>>> import numpy as np
>>> from numpy import linalg as LA
>>> np.set_printoptions(precision=2, suppress=True, linewidth=160, floatmode="fixed")
>>> K = np.loadtxt("data.csv", delimiter=",")
>>> K.round(2) + 0
array([[  3.52,  22.00,   6.21,   8.59],
       [  3.14,  21.04,   5.92,   8.36],
       [  3.06,  20.82,   5.86,   8.30],
       [  2.89,  20.40,   5.73,   8.20],
       [  1.88,  17.74,   4.95,   7.51],
       [  0.40,  13.59,   3.73,   6.36],
       [  0.17,  12.89,   3.52,   6.15],
       [  0.07,  12.58,   3.43,   6.06],
       [ -0.21,  11.73,   3.19,   5.80],
       [ -0.49,  10.82,   2.92,   5.52],
       [ -1.70,   6.04,   1.56,   3.86],
       [ -2.02,   3.77,   0.94,   2.90],
       [ -2.05,   3.15,   0.77,   2.60],
       [ -2.04,   2.53,   0.60,   2.27],
       [ -1.66,   0.88,   0.18,   1.22],
       [ -1.48,   0.61,   0.12,   0.98],
       [ -1.39,   0.50,   0.10,   0.88],
       [ -0.99,   0.20,   0.03,   0.52],
       [ -0.42,   0.03,   0.00,   0.17],
       [ -0.29,   0.01,   0.00,   0.11],
       [  0.88,  -0.02,  -0.05,  -0.09],
       [  0.89,  -0.02,  -0.06,  -0.09],
       [  0.99,  -0.11,  -0.12,  -0.01],
       [  1.01,  -0.23,  -0.18,   0.08],
       [ -4.72,  -8.16,  -3.49,   3.08],
       [ -4.96,  -8.46,  -3.60,   3.17],
       [ -8.40, -12.85,  -5.30,   4.33],
       [ -9.53, -14.28,  -5.84,   4.69],
       [-13.45, -19.30,  -7.74,   5.85]])
>>> # rows and columns are dependent
>>> Z = K[[24, 4]].astype(float)
>>> for _ in range(4):
...     z = LA.norm(K[:, None] - Z, axis=-1).argmin(axis=1)
...     Z = np.array([K[z == j].mean(axis=0) for j in range(2)])
... 
>>> z
array([1, 1, 1, 1, 1, 1, 1, 1, 1, 1, 0, 0, 0, 0, 0, 0, 0, 0, 0, 0, 0, 0, 0, 0, 0, 0, 0, 0, 0])
>>> np.bincount(z)
array([19, 10])
>>> Z
array([[-2.70, -2.41, -1.16,  1.92],
       [ 1.44, 16.36,  4.55,  7.09]])
>>> U, sig, Vh = LA.svd(K)
>>> V = Vh[:(sig > 1e-8).sum()]
>>> rng = np.random.default_rng(579)
>>> x0 = K[12] + -1 * K[4] + rng.integers(2) * np.eye(4)[1]
>>> x0
array([ -3.93, -13.59,  -4.18,  -4.91])
>>> LA.matrix_rank(np.vstack([K, x0]))
np.int64(4)
>>> np.allclose(V.T @ V @ x0, x0)
False
>>> print(np.round(LA.norm(x0 - V.T @ V @ x0), 2))
0.35
>>> W0 = np.load("arr.npy")
>>> W0
array([[-3, -1, -2, -3, -2, -2],
       [ 1,  3,  2,  1,  2,  2],
       [ 0,  2,  1,  0,  1,  1]])
>>> # column 3 repeats column 0
>>> U, sig, Vh = LA.svd(W0)
>>> V = Vh[:(sig > 1e-8).sum()]
>>> x0 = W0[2] + -3 * W0[0] + rng.integers(2) * np.eye(6)[3]
>>> print(x0)
[9.00 5.00 7.00 9.00 7.00 7.00]
>>> LA.matrix_rank(np.vstack([W0, x0]))
np.int64(2)
>>> out = W0 / LA.norm(W0, axis=1, keepdims=True)
>>> C2 = out @ out.T
>>> (C2 - 2 * np.eye(3)).round(6).argmax(axis=1)
array([2, 2, 1])
>>> round(np.degrees(np.arccos(np.clip(C2[1, 0], -1, 1))), 2)
np.float64(141.86)
>>> (np.abs(C2) > 0.9).astype(int)
array([[1, 0, 0],
       [0, 1, 1],
       [0, 1, 1]])
>>> np.argsort(-LA.norm(W0, axis=0).round(6), kind="stable")[:3]
array([1, 0, 3])
>>> LA.cond(W0) > 100
np.True_
>>> np.allclose(W0[:-1].T @ LA.lstsq(W0[:-1].T, W0[-1])[0], W0[-1])
True
>>> np.unique(W0.round(6), axis=0).shape
(3, 6)
>>> print(np.abs(np.diag(LA.qr(W0)[1])) > 1e-9)
[ True  True False]
>>> LA.lstsq(W0[:-1].T, W0[-1])[2]
np.int32(2)
>>> np.round(W0 @ LA.pinv(W0) @ W0, 2) + 0
array([[-3.00, -1.00, -2.00, -3.00, -2.00, -2.00],
       [ 1.00,  3.00,  2.00,  1.00,  2.00,  2.00],
       [ 0.00,  2.00,  1.00,  0.00,  1.00,  1.00]])
>>> U, sig, Vh = LA.svd(W0, full_matrices=False)
>>> np.round(U.T @ U, 2) + 0
array([[1.00, 0.00, 0.00],
       [0.00, 1.00, 0.00],
       [0.00, 0.00, 1.00]])
>>> np.abs(U[:, 0]).round(6).argmax()
np.int64(0)
>>> np.round(Vh @ Vh.T, 2) + 0
array([[1.00, 0.00, 0.00],
       [0.00, 1.00, 0.00],
       [0.00, 0.00, 1.00]])
>>> np.allclose(U * sig @ Vh, W0)
True
>>> print((sig > 1e-8).sum())
2
>>> np.cumsum(sig ** 2) / np.sum(sig ** 2)
array([0.86, 1.00, 1.00])
>>> m1 = np.load("m.npy")
>>> m1
array([[ 0,  1, -9,  2, -8, -7],
       [ 0,  0, -3,  8, -8,  3],
       [ 0,  0,  0, -1,  0,  7],
       [ 0,  0,  0,  0, -8, -2],
       [ 0,  0,  0,  0,  0,  7],
       [ 0,  0,  0,  0,  0,  0]])
>>> U, sig, Vh = LA.svd(m1)
>>> V = Vh[:(sig > 1e-8).sum()]
>>> x0 = m1[2] + -2 * m1[1] + rng.integers(2) * np.eye(6)[3]
>>> x0
array([  0.00,   0.00,   6.00, -17.00,  16.00,   1.00])
>>> np.diag(V.T @ V)
array([0.00, 1.00, 1.00, 1.00, 1.00, 1.00])
>>> np.round(V.T @ V, 2) + 0
array([[0.00, 0.00, 0.00, 0.00, 0.00, 0.00],
       [0.00, 1.00, 0.00, 0.00, 0.00, 0.00],
       [0.00, 0.00, 1.00, 0.00, 0.00, 0.00],
       [0.00, 0.00, 0.00, 1.00, 0.00, 0.00],
       [0.00, 0.00, 0.00, 0.00, 1.00, 0.00],
       [0.00, 0.00, 0.00, 0.00, 0.00, 1.00]])
>>> np.allclose(V.T @ V @ x0, x0)
True
>>> z = rng.permutation(6)
>>> print(z)
[1 3 4 0 5 2]
>>> out = m1[z][:, z]
>>> np.sort(np.abs(LA.eigvals(out)))
array([0.00, 0.00, 0.00, 0.00, 0.00, 0.00])
>>> np.trace(out)
np.int64(0)
>>> print(np.allclose(out, m1))
False
>>> U, sig, Vh = LA.svd(m1)
>>> sig
array([17.72, 12.04,  5.34,  4.97,  0.03,  0.00])
>>> out = U[:, :5] @ np.diag(sig[:5]) @ Vh[:5]
>>> LA.matrix_rank(out)
np.int64(5)
>>> out.round(2) + 0
array([[ 0.00,  1.00, -9.00,  2.00, -8.00, -7.00],
       [ 0.00,  0.00, -3.00,  8.00, -8.00,  3.00],
       [ 0.00,  0.00,  0.00, -1.00,  0.00,  7.00],
       [ 0.00,  0.00,  0.00,  0.00, -8.00, -2.00],
       [ 0.00,  0.00,  0.00,  0.00,  0.00,  7.00],
       [ 0.00,  0.00,  0.00,  0.00,  0.00,  0.00]])
>>> mat = np.load("layer5.npy")
>>> mat
array([[-4.71,  0.33, -0.15,  0.77, -1.45],
       [ 2.97, -0.79,  3.05,  0.16,  2.50],
       [ 4.75, -0.19, -0.56, -0.93,  1.09],
       [-4.28, -0.18,  2.27,  1.22, -0.03],
       [-4.65,  0.39, -0.46,  0.69, -1.60],
       [-2.11,  0.85, -3.62, -0.43, -2.55],
       [-4.41, -0.12,  2.03,  1.19, -0.20],
       [-4.33,  0.54, -1.36,  0.44, -1.98],
       [-4.13,  0.60, -1.72,  0.33, -2.12],
       [-3.87, -0.32,  2.86,  1.28,  0.40],
       [ 3.38, -0.74,  2.68,  0.01,  2.42],
       [-4.71,  0.32, -0.13,  0.77, -1.44],
       [-3.55,  0.72, -2.50,  0.06, -2.37],
       [ 0.23,  0.83, -4.29, -0.97, -2.22],
       [ 4.71, -0.33,  0.17, -0.76,  1.46],
       [ 3.63,  0.38, -3.10, -1.29, -0.60],
       [-0.43,  0.86, -4.21, -0.84, -2.38],
       [ 1.46, -0.87,  3.92,  0.61,  2.52],
       [-0.46,  0.86, -4.20, -0.84, -2.38]])
>>> dist = LA.norm(mat[:, None] - mat[None], axis=-1)
>>> LA.norm(mat, axis=1)
array([5.00, 5.00, 5.00, 5.00, 5.00, 5.00, 5.00, 5.00, 5.00, 5.00, 5.00, 5.00, 5.00, 5.00, 5.00, 5.00, 5.00, 5.00, 5.00])
>>> dist[0].round(6).argsort(kind="stable")[:4]
array([ 0, 11,  4,  7])
>>> print(np.unravel_index(dist.round(6).argmax(), dist.shape))
(np.int64(0), np.int64(14))
>>> print(dist[:5, :5])
[[0.00 9.29 9.97 2.92 0.37]
 [9.29 0.00 4.44 7.81 9.42]
 [9.97 4.44 0.00 9.77 9.93]
 [2.92 7.81 9.77 0.00 3.27]
 [0.37 9.42 9.93 3.27 0.00]]
>>> (dist + 1e9 * np.eye(19)).round(6).argmin(axis=1)
array([11, 10, 14,  6,  0, 18,  3,  8,  7,  3,  1,  0,  8, 16,  2,  2, 18,  1, 16])
>>> dist[0]
array([ 0.00,  9.29,  9.97,  2.92,  0.37,  4.66,  2.60,  1.43,  1.88,  3.72,  9.49,  0.02,  2.90,  6.74, 10.00,  9.12,  6.21,  8.48,  6.19])
>>> round(float(np.trace(LA.pinv(mat) @ mat)), 2)
2.0
>>> np.allclose(mat[:-1].T @ LA.lstsq(mat[:-1].T, mat[-1])[0], mat[-1])
True
>>> out = np.array([[0, 1, 2, 0, 5, 1],
...     [0, 4, 4, 0, 5, 5],
...     [4, 5, 1, 1, 4, 4],
...     [4, 3, 2, 3, 0, 5],
...     [5, 4, 5, 1, 1, 0],
...     [5, 2, 3, 0, 0, 4]])
>>> arr = out - out.T
>>> arr
array([[ 0,  1, -2, -4,  0, -4],
       [-1,  0, -1, -3,  1,  3],
       [ 2,  1,  0, -1, -1,  1],
       [ 4,  3,  1,  0, -1,  5],
       [ 0, -1,  1,  1,  0,  0],
       [ 4, -3, -1, -5,  0,  0]])
>>> np.sort(np.abs(LA.eigvals(arr)))
array([0.47, 0.47, 4.07, 4.07, 8.32, 8.32])
>>> print(LA.matrix_power(arr, 4))
[[ 2145   204   -68 -1528  -309  1613]
 [  204   695   370   750  -170   998]
 [  -68   370   467  1092  -105   753]
 [-1528   750  1092  3475   -65   541]
 [ -309  -170  -105   -65    91  -375]
 [ 1613   998   753   541  -375  3251]]
>>> print((arr - arr.T) / 2)
[[ 0.00  1.00 -2.00 -4.00  0.00 -4.00]
 [-1.00  0.00 -1.00 -3.00  1.00  3.00]
 [ 2.00  1.00  0.00 -1.00 -1.00  1.00]
 [ 4.00  3.00  1.00  0.00 -1.00  5.00]
 [ 0.00 -1.00  1.00  1.00  0.00  0.00]
 [ 4.00 -3.00 -1.00 -5.00  0.00  0.00]]
>>> np.allclose(arr @ arr.T, arr.T @ arr)
True
>>> round(float(LA.det(arr)), 2)
256.0
